$ python3 -q
>>> import numpy as np
>>> np.set_printoptions(suppress=True, linewidth=140)
>>> def rnd(a):
...     return np.round(a, 2) + 0
... 
>>> arr = np.load("arr.npy")
>>> arr
array([[1.  , 0.9 , 0.81, 0.73, 0.66, 0.59, 0.53, 0.48, 0.43, 0.39, 0.35],
       [0.9 , 1.  , 0.9 , 0.81, 0.73, 0.66, 0.59, 0.53, 0.48, 0.43, 0.39],
       [0.81, 0.9 , 1.  , 0.9 , 0.81, 0.73, 0.66, 0.59, 0.53, 0.48, 0.43],
       [0.73, 0.81, 0.9 , 1.  , 0.9 , 0.81, 0.73, 0.66, 0.59, 0.53, 0.48],
       [0.66, 0.73, 0.81, 0.9 , 1.  , 0.9 , 0.81, 0.73, 0.66, 0.59, 0.53],
       [0.59, 0.66, 0.73, 0.81, 0.9 , 1.  , 0.9 , 0.81, 0.73, 0.66, 0.59],
       [0.53, 0.59, 0.66, 0.73, 0.81, 0.9 , 1.  , 0.9 , 0.81, 0.73, 0.66],
       [0.48, 0.53, 0.59, 0.66, 0.73, 0.81, 0.9 , 1.  , 0.9 , 0.81, 0.73],
       [0.43, 0.48, 0.53, 0.59, 0.66, 0.73, 0.81, 0.9 , 1.  , 0.9 , 0.81],
       [0.39, 0.43, 0.48, 0.53, 0.59, 0.66, 0.73, 0.81, 0.9 , 1.  , 0.9 ],
       [0.35, 0.39, 0.43, 0.48, 0.53, 0.59, 0.66, 0.73, 0.81, 0.9 , 1.  ]])
>>> # symmetric, so the eigenvalues are real
>>> rng = np.random.default_rng(47)
>>> lab = rng.permutation(11)
>>> lab
array([ 7,  8,  5,  0,  1,  2, 10,  3,  4,  9,  6])
>>> Y = arr[lab][:, lab]
>>> np.trace(Y)
np.float64(11.0)
>>> Y
array([[1.  , 0.9 , 0.81, 0.48, 0.53, 0.59, 0.73, 0.66, 0.73, 0.81, 0.9 ],
       [0.9 , 1.  , 0.73, 0.43, 0.48, 0.53, 0.81, 0.59, 0.66, 0.9 , 0.81],
       [0.81, 0.73, 1.  , 0.59, 0.66, 0.73, 0.59, 0.81, 0.9 , 0.66, 0.9 ],
       [0.48, 0.43, 0.59, 1.  , 0.9 , 0.81, 0.35, 0.73, 0.66, 0.39, 0.53],
       [0.53, 0.48, 0.66, 0.9 , 1.  , 0.9 , 0.39, 0.81, 0.73, 0.43, 0.59],
       [0.59, 0.53, 0.73, 0.81, 0.9 , 1.  , 0.43, 0.9 , 0.81, 0.48, 0.66],
       [0.73, 0.81, 0.59, 0.35, 0.39, 0.43, 1.  , 0.48, 0.53, 0.9 , 0.66],
       [0.66, 0.59, 0.81, 0.73, 0.81, 0.9 , 0.48, 1.  , 0.9 , 0.53, 0.73],
       [0.73, 0.66, 0.9 , 0.66, 0.73, 0.81, 0.53, 0.9 , 1.  , 0.59, 0.81],
       [0.81, 0.9 , 0.66, 0.39, 0.43, 0.48, 0.9 , 0.53, 0.59, 1.  , 0.73],
       [0.9 , 0.81, 0.9 , 0.53, 0.59, 0.66, 0.66, 0.73, 0.81, 0.73, 1.  ]])
>>> rnd(np.sort(np.abs(np.linalg.eigvals(Y))))
array([0.06, 0.06, 0.06, 0.07, 0.1 , 0.13, 0.17, 0.28, 0.58, 1.68, 7.82])
>>> F = np.load("block3.npy")
>>> F
array([[2, 1, 0, 0],
       [6, 3, 2, 1],
       [4, 2, 3, 2],
       [4, 2, 1, 0],
       [0, 0, 3, 0],
       [2, 1, 0, 2],
       [6, 3, 3, 0],
       [0, 0, 3, 3],
       [0, 0, 2, 1]])
>>> # null space of dimension 1
>>> rk = np.linalg.matrix_rank(F)
>>> rk
np.int64(3)
>>> null = np.linalg.svd(F)[2][rk:].T
>>> [int(np.linalg.matrix_rank(F[:, :j + 1])) for j in range(4)]
[1, 1, 2, 3]
>>> rnd(null @ null.T)
array([[ 0.2, -0.4,  0. ,  0. ],
       [-0.4,  0.8,  0. ,  0. ],
       [ 0. ,  0. ,  0. ,  0. ],
       [ 0. ,  0. ,  0. ,  0. ]])
>>> [int(np.linalg.matrix_rank(np.delete(F, i, axis=0))) for i in range(9)]
[3, 3, 3, 3, 3, 3, 3, 3, 3]
>>> rnd(F @ null)
array([[0.],
       [0.],
       [0.],
       [0.],
       [0.],
       [0.],
       [0.],
       [0.],
       [0.]])
>>> W0 = np.load("out12.npy")
>>> rnd(W0)
array([[-0.06,  1.69,  0.02,  2.3 ,  0.65,  2.93,  0.51,  0.7 ,  2.36, -1.25],
       [ 0.24,  1.8 , -1.01, -0.63,  0.74, -0.27,  3.63, -0.9 , -2.27, -0.72],
       [-0.13,  1.04,  0.32,  2.33,  0.38,  2.81, -0.6 ,  0.92,  2.87, -0.95],
       [-0.21, -0.04,  0.69,  2.01, -0.05,  2.2 , -2.08,  1.09,  3.15, -0.38],
       [-0.24, -2.01,  1.01,  0.35, -0.82, -0.08, -3.7 ,  0.81,  1.99,  0.87],
       [-0.18, -2.51,  0.89, -0.68, -1.01, -1.34, -3.49,  0.41,  0.74,  1.31],
       [-0.25, -1.69,  1.01,  0.76, -0.7 ,  0.45, -3.58,  0.93,  2.39,  0.64],
       [ 0.16,  2.56, -0.82,  0.97,  1.02,  1.66,  3.3 , -0.28, -0.33, -1.39],
       [-0.24, -1.75,  1.01,  0.7 , -0.72,  0.36, -3.61,  0.92,  2.33,  0.68],
       [ 0.25,  1.63, -1.  , -0.83,  0.68, -0.53,  3.55, -0.95, -2.45, -0.6 ],
       [-0.24, -0.9 ,  0.9 ,  1.5 , -0.39,  1.44, -2.99,  1.08,  2.96,  0.12]])
>>> # null space of dimension 8
>>> U, sv, vt = np.linalg.svd(W0)
>>> evecs = vt[:(sv > 1e-8).sum()]
>>> x0 = W0[0] + 5 * W0[9] + rng.integers(2) * np.eye(10)[7]
>>> rnd(x0)
array([ 1.17,  9.84, -4.99, -1.84,  4.02,  0.27, 18.24, -4.04, -9.9 , -4.23])
>>> np.linalg.matrix_rank(np.vstack([W0, x0]))
np.int64(2)
>>> rnd(evecs.T @ evecs)
array([[ 0.  ,  0.01, -0.01, -0.01,  0.01, -0.01,  0.03, -0.01, -0.03,  0.  ],
       [ 0.01,  0.26, -0.08,  0.12,  0.11,  0.19,  0.32, -0.02,  0.  , -0.15],
       [-0.01, -0.08,  0.04,  0.02, -0.03,  0.  , -0.15,  0.03,  0.09,  0.03],
       [-0.01,  0.12,  0.02,  0.22,  0.05,  0.27, -0.02,  0.08,  0.25, -0.1 ],
       [ 0.01,  0.11, -0.03,  0.05,  0.04,  0.07,  0.13, -0.01, -0.01, -0.06],
       [-0.01,  0.19,  0.  ,  0.27,  0.07,  0.34,  0.05,  0.08,  0.28, -0.14],
       [ 0.03,  0.32, -0.15, -0.02,  0.13,  0.05,  0.55, -0.11, -0.26, -0.15],
       [-0.01, -0.02,  0.03,  0.08, -0.01,  0.08, -0.11,  0.05,  0.14, -0.01],
       [-0.03,  0.  ,  0.09,  0.25, -0.01,  0.28, -0.26,  0.14,  0.4 , -0.05],
       [ 0.  , -0.15,  0.03, -0.1 , -0.06, -0.14, -0.15, -0.01, -0.05,  0.09]])
>>> rk = np.linalg.matrix_rank(W0)
>>> rk
np.int64(2)
>>> null = np.linalg.svd(W0)[2][rk:].T
>>> np.linalg.matrix_rank(W0.T @ W0), np.linalg.matrix_rank(W0 @ W0.T)
(np.int64(2), np.int64(2))
>>> Y = W0 + rng.integers(-2, 3, (11, 2)) @ rng.integers(-2, 3, (2, 10))
>>> rnd(Y)
array([[ -0.06,   1.69,   0.02,   2.3 ,   0.65,   2.93,   0.51,   0.7 ,   2.36,  -1.25],
       [  3.24,   3.8 ,  -5.01,   1.37,   2.74,   1.73,   2.63,  -6.9 ,   0.73,  -0.72],
       [ -0.13,   3.04,   5.32,   4.33,   2.38,  -1.19,   1.4 ,   6.92,   2.87,  -0.95],
       [ -0.21,   1.96,   5.69,   4.01,   1.95,  -1.8 ,  -0.08,   7.09,   3.15,  -0.38],
       [  1.76,   1.99,   5.01,   4.35,   3.18,  -4.08,  -1.7 ,   4.81,   3.99,   0.87],
       [ -6.18, -10.51,  -1.11,  -8.68,  -9.01,   2.66,  -5.49,   0.41,  -5.26,   1.31],
       [ -3.25,  -5.69,   0.01,  -3.24,  -4.7 ,   2.45,  -4.58,   0.93,  -0.61,   0.64],
       [ -0.84,   0.56,  -2.82,  -1.03,  -0.98,   3.66,   2.3 ,  -2.28,  -1.33,  -1.39],
       [  1.76,   0.25,   0.01,   2.7 ,   1.28,   0.36,  -3.61,  -1.08,   4.33,   0.68],
       [ -3.75,  -4.37,  -4.  ,  -6.83,  -5.32,   3.47,   1.55,  -2.95,  -6.45,  -0.6 ],
       [ -4.24,  -4.9 ,   2.9 ,  -2.5 ,  -4.39,   1.44,  -2.99,   5.08,  -1.04,   0.12]])
>>> rnd(np.linalg.svd(Y - W0, compute_uv=False))
array([27.89, 16.98,  0.  ,  0.  ,  0.  ,  0.  ,  0.  ,  0.  ,  0.  ,  0.  ])
>>> rnd(Y - W0)
array([[ 0.,  0.,  0.,  0.,  0.,  0.,  0.,  0.,  0.,  0.],
       [ 3.,  2., -4.,  2.,  2.,  2., -1., -6.,  3.,  0.],
       [ 0.,  2.,  5.,  2.,  2., -4.,  2.,  6.,  0.,  0.],
       [ 0.,  2.,  5.,  2.,  2., -4.,  2.,  6.,  0.,  0.],
       [ 2.,  4.,  4.,  4.,  4., -4.,  2.,  4.,  2.,  0.],
       [-6., -8., -2., -8., -8.,  4., -2.,  0., -6.,  0.],
       [-3., -4., -1., -4., -4.,  2., -1.,  0., -3.,  0.],
       [-1., -2., -2., -2., -2.,  2., -1., -2., -1.,  0.],
       [ 2.,  2., -1.,  2.,  2.,  0.,  0., -2.,  2.,  0.],
       [-4., -6., -3., -6., -6.,  4., -2., -2., -4.,  0.],
       [-4., -4.,  2., -4., -4.,  0.,  0.,  4., -4.,  0.]])
>>> np.linalg.matrix_rank(Y - W0, tol=1e-8)
np.int64(2)
>>> A = np.load("sample13.npy")
>>> A
array([[  4,  -4,   4,   1,   2,  -3,  -1,  -4,  -3,  -1],
       [ -1,   5,   3,  -1,  -1,  -5,   3,  -1,   1,   2],
       [  5,   5,   5,   2,   3,   3,  -1,   5,   2,   1],
       [ -5,   1,  -5,  -5,   3,   0,  -3,  -5,   5,   4],
       [ -2,   4,   2,   1,   5,   1,  -3,   1,  -5,  -1],
       [  4,  -1,  -2,   4,  -5,   5,   4,   5,   2,   4],
       [  3,  -1,  -4,  -4,   0,   5,   0,  -3,  -2,   0],
       [ -1,   3,   2,   4,  -1,   0,  -5,  -2,   2,   1],
       [ -2,  -3,  -5,  -2,   4,  -3,  -3,  -2,   4,  -1],
       [ -1,   0,  -2,   5,   0,  -5,  -4,  -2,  -1,   1],
       [  5,  -4,  -3,   5,   1,   4,   3,  -3,   1,  -4],
       [  0,  16,  16,  -3,  -2, -23,  11,  -8,   1,   7]])
>>> f = np.array([1, -2, 2])
>>> rnd(np.convolve(W0[4], f))
array([-0.24, -1.54,  4.56, -5.69,  0.5 ,  2.26, -5.18,  8.05, -7.05, -1.48,  2.23,  1.74])
